$ python -q
>>> import numpy as np
>>> np.set_printoptions(precision=2, suppress=True, linewidth=120, floatmode="fixed")
>>> tidy = lambda a: np.round(a, 2) + 0
>>> A = np.loadtxt("m.csv", delimiter=",")
>>> tidy(A)
array([[-1.42, -1.31,  0.19,  0.57,  0.89,  0.84, -0.03,  1.02,  1.45, -0.52],
       [ 0.33,  0.02,  0.03, -1.79,  1.98,  0.19,  0.00, -0.93,  0.62,  0.68],
       [ 0.11,  0.01, -1.75, -0.92, -0.77, -0.90, -0.54,  1.22,  1.12,  0.79],
       [-1.42,  1.75,  0.00,  0.16,  0.92, -1.02, -1.16,  0.27, -0.30, -0.69],
       [-0.87,  0.26, -0.24,  0.11, -0.89,  1.52, -1.54, -1.20,  0.22,  1.07],
       [ 0.11, -1.61, -1.23,  0.13,  0.29, -0.73, -1.06, -1.14, -0.64, -1.20],
       [ 0.76, -0.03,  0.89,  1.33,  0.07, -1.35, -0.53, -0.87,  1.63,  0.60],
       [-1.85, -0.70,  0.35, -0.49, -0.59, -1.25,  1.13, -0.78, -0.31,  0.89],
       [-0.11,  0.40, -1.69,  1.58,  1.07,  0.25,  1.00, -0.27, -0.36,  1.04],
       [ 0.22, -0.95,  0.74,  0.25,  0.67, -0.33, -1.14,  1.17, -1.36,  1.54]])
>>> r0, v = A[2], A[0]
>>> tidy(r0 @ v)
np.float64(0.0)
>>> p = (r0 @ v) / (r0 @ r0) * r0
>>> tidy(np.linalg.norm(r0 + v) ** 2 + np.linalg.norm(r0 - v) ** 2)
np.float64(36.0)
>>> np.linalg.matrix_rank(np.outer(r0, v))
np.int64(1)
>>> tidy(p)
array([0.00, 0.00, 0.00, 0.00, 0.00, 0.00, 0.00, 0.00, 0.00, 0.00])
>>> C2 = A.T @ A
>>> tidy(C2)
array([[9.00, 0.00, 0.00, 0.00, 0.00, 0.00, 0.00, 0.00, 0.00, 0.00],
       [0.00, 9.00, 0.00, 0.00, 0.00, 0.00, 0.00, 0.00, 0.00, 0.00],
       [0.00, 0.00, 9.00, 0.00, 0.00, 0.00, 0.00, 0.00, 0.00, 0.00],
       [0.00, 0.00, 0.00, 9.00, 0.00, 0.00, 0.00, 0.00, 0.00, 0.00],
       [0.00, 0.00, 0.00, 0.00, 9.00, 0.00, 0.00, 0.00, 0.00, 0.00],
       [0.00, 0.00, 0.00, 0.00, 0.00, 9.00, 0.00, 0.00, 0.00, 0.00],
       [0.00, 0.00, 0.00, 0.00, 0.00, 0.00, 9.00, 0.00, 0.00, 0.00],
       [0.00, 0.00, 0.00, 0.00, 0.00, 0.00, 0.00, 9.00, 0.00, 0.00],
       [0.00, 0.00, 0.00, 0.00, 0.00, 0.00, 0.00, 0.00, 9.00, 0.00],
       [0.00, 0.00, 0.00, 0.00, 0.00, 0.00, 0.00, 0.00, 0.00, 9.00]])
>>> np.allclose(C2, C2.T)
True
>>> tidy(np.linalg.eigvalsh(C2)[::-1])
array([9.00, 9.00, 9.00, 9.00, 9.00, 9.00, 9.00, 9.00, 9.00, 9.00])
>>> np.linalg.matrix_rank(C2)
np.int64(10)
>>> (A @ A.T).shape
(10, 10)
>>> np.trace(C2), tidy((A ** 2).sum())
(np.float64(90.0), np.float64(90.0))
>>> data = np.loadtxt("x.csv", delimiter=",")
>>> data
array([[ 1.00,  0.00,  0.00,  0.00,  0.00,  0.00,  0.00,  0.00],
       [ 2.00,  1.00,  0.00,  0.00,  0.00,  0.00,  0.00,  0.00],
       [ 4.00,  1.00,  1.00,  0.00,  0.00,  0.00,  0.00,  0.00],
       [ 7.00,  3.00,  3.00,  1.00,  0.00,  0.00,  0.00,  0.00],
       [-6.00,  6.00, -6.00, -6.00,  1.00,  0.00,  0.00,  0.00],
       [-6.00,  3.00, -7.00, -4.00, -4.00,  1.00,  0.00,  0.00],
       [ 7.00, -8.00,  2.00, -3.00,  8.00,  2.00,  1.00,  0.00],
       [-2.00,  2.00,  0.00,  2.00,  1.00, -1.00, -1.00,  1.00]])
>>> np.trace(data)
np.float64(8.0)
>>> M = np.loadtxt("block18.csv", delimiter=",")
>>> M
array([[ 1.44,  1.03,  0.62,  0.01,  0.31,  0.56,  0.75,  0.53, -0.35, -0.08,  0.77,  0.42],
       [ 1.03,  0.71,  0.52,  0.52, -0.03, -0.60, -0.60, -0.02,  0.39, -0.33,  0.24, -0.68],
       [ 0.62,  0.52,  0.44, -0.86, -0.67, -0.41, -0.31,  0.07,  0.76,  0.25, -0.74,  0.81],
       [ 0.01,  0.52, -0.86,  0.36, -0.12, -0.47, -0.17,  1.16, -0.29,  0.31,  0.36,  1.06],
       [ 0.31, -0.03, -0.67, -0.12,  0.31,  0.14, -0.01,  0.54, -0.31,  0.05, -1.46, -0.65],
       [ 0.56, -0.60, -0.41, -0.47,  0.14,  1.02, -0.71, -0.34,  0.38,  0.30, -0.41,  0.73],
       [ 0.75, -0.60, -0.31, -0.17, -0.01, -0.71,  1.02,  1.16,  0.43, -0.21, -0.20,  0.43],
       [ 0.53, -0.02,  0.07,  1.16,  0.54, -0.34,  1.16, -0.79, -0.31,  0.11,  0.28, -0.61],
       [-0.35,  0.39,  0.76, -0.29, -0.31,  0.38,  0.43, -0.31,  2.09,  0.29,  0.25,  0.10],
       [-0.08, -0.33,  0.25,  0.31,  0.05,  0.30, -0.21,  0.11,  0.29,  2.08,  0.57, -0.96],
       [ 0.77,  0.24, -0.74,  0.36, -1.46, -0.41, -0.20,  0.28,  0.25,  0.57,  0.63, -0.32],
       [ 0.42, -0.68,  0.81,  1.06, -0.65,  0.73,  0.43, -0.61,  0.10, -0.96, -0.32,  0.70]])
>>> Y = M / np.linalg.norm(M, axis=1, keepdims=True)
>>> C2 = Y @ Y.T
>>> (C2 - 2 * np.eye(12)).round(6).argmax(axis=1)
array([ 1, 10,  8,  6,  6,  2,  3,  0,  2, 10,  3,  7])
>>> tidy(np.linalg.norm(Y, axis=1))
array([1.00, 1.00, 1.00, 1.00, 1.00, 1.00, 1.00, 1.00, 1.00, 1.00, 1.00, 1.00])
>>> tidy(C2)
array([[ 1.00,  0.34,  0.11,  0.21, -0.19, -0.07,  0.23,  0.25,  0.02, -0.08,  0.08,  0.13],
       [ 0.34,  1.00,  0.19, -0.09, -0.07, -0.28, -0.05,  0.25,  0.09,  0.03,  0.35,  0.01],
       [ 0.11,  0.19,  1.00,  0.11,  0.02,  0.31,  0.23, -0.50,  0.41, -0.18,  0.18, -0.01],
       [ 0.21, -0.09,  0.11,  1.00, -0.02, -0.07,  0.37, -0.25, -0.29, -0.10,  0.37, -0.30],
       [-0.19, -0.07,  0.02, -0.02,  1.00,  0.15,  0.22, -0.06, -0.40, -0.06, -0.11, -0.23],
       [-0.07, -0.28,  0.31, -0.07,  0.15,  1.00, -0.09, -0.42,  0.08,  0.03, -0.09,  0.17],
       [ 0.23, -0.05,  0.23,  0.37,  0.22, -0.09,  1.00,  0.05, -0.01, -0.22,  0.17,  0.02],
       [ 0.25,  0.25, -0.50, -0.25, -0.06, -0.42,  0.05,  1.00, -0.12,  0.16,  0.01,  0.25],
       [ 0.02,  0.09,  0.41, -0.29, -0.40,  0.08, -0.01, -0.12,  1.00,  0.20,  0.02,  0.12],
       [-0.08,  0.03, -0.18, -0.10, -0.06,  0.03, -0.22,  0.16,  0.20,  1.00,  0.30, -0.36],
       [ 0.08,  0.35,  0.18,  0.37, -0.11, -0.09,  0.17,  0.01,  0.02,  0.30,  1.00, -0.12],
       [ 0.13,  0.01, -0.01, -0.30, -0.23,  0.17,  0.02,  0.25,  0.12, -0.36, -0.12,  1.00]])
>>> np.argwhere(np.triu(np.abs(C2) > 0.95, 1))
array([], shape=(0, 2), dtype=int64)
>>> (np.abs(C2) > 0.9).astype(int)
array([[1, 0, 0, 0, 0, 0, 0, 0, 0, 0, 0, 0],
       [0, 1, 0, 0, 0, 0, 0, 0, 0, 0, 0, 0],
       [0, 0, 1, 0, 0, 0, 0, 0, 0, 0, 0, 0],
       [0, 0, 0, 1, 0, 0, 0, 0, 0, 0, 0, 0],
       [0, 0, 0, 0, 1, 0, 0, 0, 0, 0, 0, 0],
       [0, 0, 0, 0, 0, 1, 0, 0, 0, 0, 0, 0],
       [0, 0, 0, 0, 0, 0, 1, 0, 0, 0, 0, 0],
       [0, 0, 0, 0, 0, 0, 0, 1, 0, 0, 0, 0],
       [0, 0, 0, 0, 0, 0, 0, 0, 1, 0, 0, 0],
       [0, 0, 0, 0, 0, 0, 0, 0, 0, 1, 0, 0],
       [0, 0, 0, 0, 0, 0, 0, 0, 0, 0, 1, 0],
       [0, 0, 0, 0, 0, 0, 0, 0, 0, 0, 0, 1]])
